$ python -q
>>> import numpy as np
>>> np.set_printoptions(suppress=True, linewidth=100)
>>> tidy = lambda a: np.round(a, 2) + 0
>>> M = np.load("run18.npy")
>>> print(M)
[[-0.77 -1.88 -1.1  -0.04 -0.01  1.05 -0.94]
 [-1.07 -2.12 -1.14 -0.02 -0.1   0.81 -0.9 ]
 [-1.05 -2.2  -0.98 -0.08 -0.09  1.11 -1.04]
 [ 0.97  1.05 -1.91 -1.97  2.09  0.11 -0.01]
 [ 1.06  1.19 -2.07 -2.06  1.97 -0.01 -0.07]
 [ 0.94  0.94 -1.89 -2.02  1.92 -0.24  0.14]
 [ 0.1   1.84  1.87 -2.09  1.12 -1.05 -1.06]
 [ 0.02  1.93  2.11 -2.08  1.07 -0.9  -1.07]
 [-0.06  1.99  2.14 -1.85  0.99 -1.09 -0.81]]
>>> vec = np.array([1, 0, 2, -2, -1, -1, -2])
>>> y = M @ vec
>>> print(tidy(np.linalg.pinv(M) @ M))
[[1. 0. 0. 0. 0. 0. 0.]
 [0. 1. 0. 0. 0. 0. 0.]
 [0. 0. 1. 0. 0. 0. 0.]
 [0. 0. 0. 1. 0. 0. 0.]
 [0. 0. 0. 0. 1. 0. 0.]
 [0. 0. 0. 0. 0. 1. 0.]
 [0. 0. 0. 0. 0. 0. 1.]]
>>> rng = np.random.default_rng(751)
>>> y = y + 0.1 * rng.normal(size=9)
>>> print(tidy(y))
[-2.04 -2.23 -1.89 -1.23 -0.72 -0.71 10.07 10.37  9.74]
>>> beta, *_ = np.linalg.lstsq(M, y)
>>> print(tidy(M.T @ (y - M @ beta)))
[0. 0. 0. 0. 0. 0. 0.]
>>> print(tidy(beta))
[ 0.7   0.3   1.71 -2.35 -1.65 -1.06 -1.98]
>>> print([round(float(np.linalg.norm(np.linalg.solve(M.T @ M + lam * np.eye(7), M.T @ y))), 2) for lam in (0, 1, 10, 100)])
[4.09, 2.85, 2.18, 0.81]
>>> t3 = np.stack([M, -2 * M, M[::-1]])
>>> print(tidy(np.einsum("bij,cij->bc", t3, t3)))
[[ 112.2  -224.39    4.5 ]
 [-224.39  448.79   -9.  ]
 [   4.5    -9.    112.2 ]]
>>> print(t3.shape)
(3, 9, 7)
>>> print(np.linalg.matrix_rank(t3))
[7 7 7]
